$ python3 -q
>>> import numpy as np
>>> np.set_printoptions(suppress=True, linewidth=120)
>>> feats = np.array([[37, 2, 12], [2, 27, 26], [12, 26, 42]])
>>> feats
array([[37,  2, 12],
       [ 2, 27, 26],
       [12, 26, 42]])
>>> # equal to its transpose
>>> vals, vecs = np.linalg.eigh(feats)
>>> vals.round(2)
array([ 6.34, 33.97, 65.7 ])
>>> np.round(vecs.T @ vecs, 2) + 0
array([[1., 0., 0.],
       [0., 1., 0.],
       [0., 0., 1.]])
>>> np.round(vecs @ np.diag(vals) @ vecs.T, 2)
array([[37.,  2., 12.],
       [ 2., 27., 26.],
       [12., 26., 42.]])
>>> np.round(np.linalg.svd(feats, compute_uv=False), 2)
array([65.7 , 33.97,  6.34])
>>> (vals > 1e-8).sum(), (vals < -1e-8).sum()
(np.int64(3), np.int64(0))
>>> vals, vecs = np.linalg.eigh(feats)
>>> x = np.array([4, 5, 3])
>>> x @ feats @ x
np.int64(2793)
>>> hat = np.triu(np.array([[4, 5, 4], [2, 1, 0], [5, 3, 1]]), 1) + np.eye(3)
>>> B = hat @ feats @ np.linalg.inv(hat)
>>> B
array([[  95., -234.,  -70.],
       [   2.,   17.,   18.],
       [  12.,  -34.,   -6.]])
>>> np.linalg.matrix_rank(B)
np.int64(3)
>>> np.round(np.poly(B), 2)
array([     1.,   -106.,   2863., -14138.])
>>> np.trace(B), np.trace(feats)
(np.float64(106.0), np.int64(106))
>>> round(np.linalg.det(B), 2)
np.float64(14138.0)
>>> hat @ feats - feats @ hat
array([[ 58.,  54., 150.],
       [  0., -10.,  -8.],
       [  0., -60., -48.]])
>>> G = B.T @ B
>>> np.trace(G), (B ** 2).sum()
(np.float64(70634.0), np.float64(70634.0))
>>> np.diag(G)
array([ 9173., 56201.,  5260.])
>>> G
array([[  9173., -22604.,  -6686.],
       [-22604.,  56201.,  16890.],
       [ -6686.,  16890.,   5260.]])
>>> rng = np.random.default_rng(65789)
>>> idx = rng.permutation(3)
>>> B = feats[:, idx] * rng.choice([-1, 1], 3)
>>> B
array([[  2, -37, -12],
       [ 27,  -2, -26],
       [ 26, -12, -42]])
>>> left, _, Vh = np.linalg.svd(feats.T @ B)
>>> np.round(left @ Vh, 2) + 0
array([[ 0., -1.,  0.],
       [ 1.,  0.,  0.],
       [ 0.,  0., -1.]])
>>> idx
array([1, 0, 2])
>>> m1 = np.load("test10.npy")
>>> m1
array([[ 2,  1,  0],
       [ 4,  1,  1],
       [ 6,  3,  1],
       [ 8,  4,  1],
       [ 9,  5,  3],
       [10,  6,  5],
       [10,  6,  6],
       [12,  8,  8],
       [14,  8,  9],
       [14,  9,  9],
       [14,  9,  9],
       [16, 10,  9],
       [16, 10,  9],
       [16, 12, 11],
       [17, 12, 13],
       [17, 12, 13],
       [17, 12, 13],
       [18, 13, 14],
       [20, 13, 15],
       [22, 15, 16],
       [22, 16, 17],
       [22, 16, 18],
       [23, 18, 20],
       [24, 18, 22],
       [24, 19, 23],
       [24, 20, 23],
       [25, 21, 24]])
>>> np.linalg.cond(m1) > 100
np.False_
>>> np.argsort(-np.linalg.norm(m1, axis=0).round(6), kind="stable")[:3]
array([0, 2, 1])
>>> round(float(np.linalg.norm(m1, 2) / np.linalg.norm(m1)), 2)
1.0
>>> [round(float(x), 2) for x in np.linalg.svd(m1, compute_uv=False)[:3]]
[129.59, 10.89, 2.5]
>>> np.round(np.abs(np.linalg.svd(m1)[2][-1]), 2)
array([0.3 , 0.86, 0.41])
>>> np.linalg.matrix_rank(m1, rtol=0.1)
np.int64(1)
>>> x = np.array([2, 1, 3])
>>> y = m1 @ x
>>> np.round(np.linalg.solve(m1.T @ m1, m1.T @ y), 2)
array([2., 1., 3.])
>>> y = y + 0.1 * rng.normal(size=27)
>>> y.round(2)
array([  5.05,  11.99,  17.91,  23.05,  31.99,  40.96,  44.15,  55.86,  63.07,  63.83,  64.05,  69.14,  69.05,  76.9 ,
        84.8 ,  84.99,  84.97,  91.03,  97.94, 106.97, 110.88, 113.96, 124.16, 132.05, 136.07, 136.85, 143.05])
>>> b, *_ = np.linalg.lstsq(m1, y)
>>> b.round()
array([2., 1., 3.])
>>> b.round(2)
array([2.01, 0.98, 3.01])
>>> round(np.linalg.norm(y - m1 @ b), 2)
np.float64(0.49)
>>> idx = rng.permutation(3)
>>> B = m1[:, idx] * rng.choice([-1, 1], 3)
>>> B
array([[  2,   0,  -1],
       [  4,  -1,  -1],
       [  6,  -1,  -3],
       [  8,  -1,  -4],
       [  9,  -3,  -5],
       [ 10,  -5,  -6],
       [ 10,  -6,  -6],
       [ 12,  -8,  -8],
       [ 14,  -9,  -8],
       [ 14,  -9,  -9],
       [ 14,  -9,  -9],
       [ 16,  -9, -10],
       [ 16,  -9, -10],
       [ 16, -11, -12],
       [ 17, -13, -12],
       [ 17, -13, -12],
       [ 17, -13, -12],
       [ 18, -14, -13],
       [ 20, -15, -13],
       [ 22, -16, -15],
       [ 22, -17, -16],
       [ 22, -18, -16],
       [ 23, -20, -18],
       [ 24, -22, -18],
       [ 24, -23, -19],
       [ 24, -23, -20],
       [ 25, -24, -21]])
>>> left, _, Vh = np.linalg.svd(m1.T @ B)
>>> np.round(np.linalg.lstsq(m1, B)[0], 2) + 0
array([[ 1.,  0.,  0.],
       [ 0.,  0., -1.],
       [ 0., -1.,  0.]])
>>> np.round(left @ Vh, 2) + 0
array([[ 1.,  0.,  0.],
       [ 0.,  0., -1.],
       [ 0., -1.,  0.]])
>>> data = np.load("mat.npy")
>>> data
array([[ 2.69, -0.52, -0.91,  2.13, -0.98, -0.51],
       [ 1.44, -0.59, -1.04,  0.96, -0.03,  0.31],
       [ 3.11,  0.34, -1.1 ,  1.87, -2.16, -1.33],
       [ 2.45, -1.24, -1.07,  2.33,  0.01,  0.46],
       [ 2.7 ,  1.64, -1.77, -1.2 , -2.67, -1.97],
       [ 0.49,  1.6 , -0.16, -0.58, -2.14, -1.77],
       [ 1.5 , -1.21, -0.19,  2.66,  0.1 ,  0.47],
       [ 1.6 ,  1.57, -0.97, -0.97, -2.24, -1.8 ],
       [ 2.56, -1.28, -1.01,  2.21,  0.11,  0.67],
       [ 1.97, -0.66, -0.24,  2.18, -1.02, -0.32],
       [ 1.52,  1.48, -0.8 , -0.72, -2.32, -2.21],
       [ 2.2 ,  0.26, -0.15,  1.84, -2.  , -1.3 ],
       [ 1.69, -1.31, -0.15,  2.51,  0.26,  0.59],
       [ 3.72,  0.23, -2.06,  1.47, -2.37, -1.4 ],
       [ 2.61, -0.63, -1.86,  0.88, -0.12,  0.42],
       [ 0.76, -0.87,  0.  ,  1.39,  0.07,  0.24],
       [ 2.  ,  0.03, -1.05,  0.89, -1.24, -0.78],
       [ 1.41,  0.91, -0.21,  0.88, -1.96, -1.58],
       [ 1.15,  0.16, -0.06,  0.83, -0.95, -0.67],
       [ 1.6 , -1.29, -0.25,  2.68,  0.11,  0.62],
       [ 4.09,  0.16, -1.93,  1.63, -2.44, -1.44],
       [ 1.94, -0.41, -0.35,  2.32, -0.92, -0.46],
       [ 3.93, -0.65, -1.83,  1.78, -1.19, -0.31],
       [ 0.94,  0.11, -0.36,  0.98, -1.02, -0.85]])
>>> Xc = (data - data.mean(axis=0)) / data.std(axis=0)
>>> np.argwhere(np.abs(Xc) > 2)
array([[ 4,  3],
       [ 7,  3],
       [20,  0]])
>>> b = np.linalg.lstsq(np.delete(Xc, 2, axis=1), Xc[:, 2])[0]
>>> round(float(1 - np.var(Xc[:, 2] - np.delete(Xc, 2, axis=1) @ b)), 2)
0.93
>>> np.abs(b).argmax()
np.int64(0)
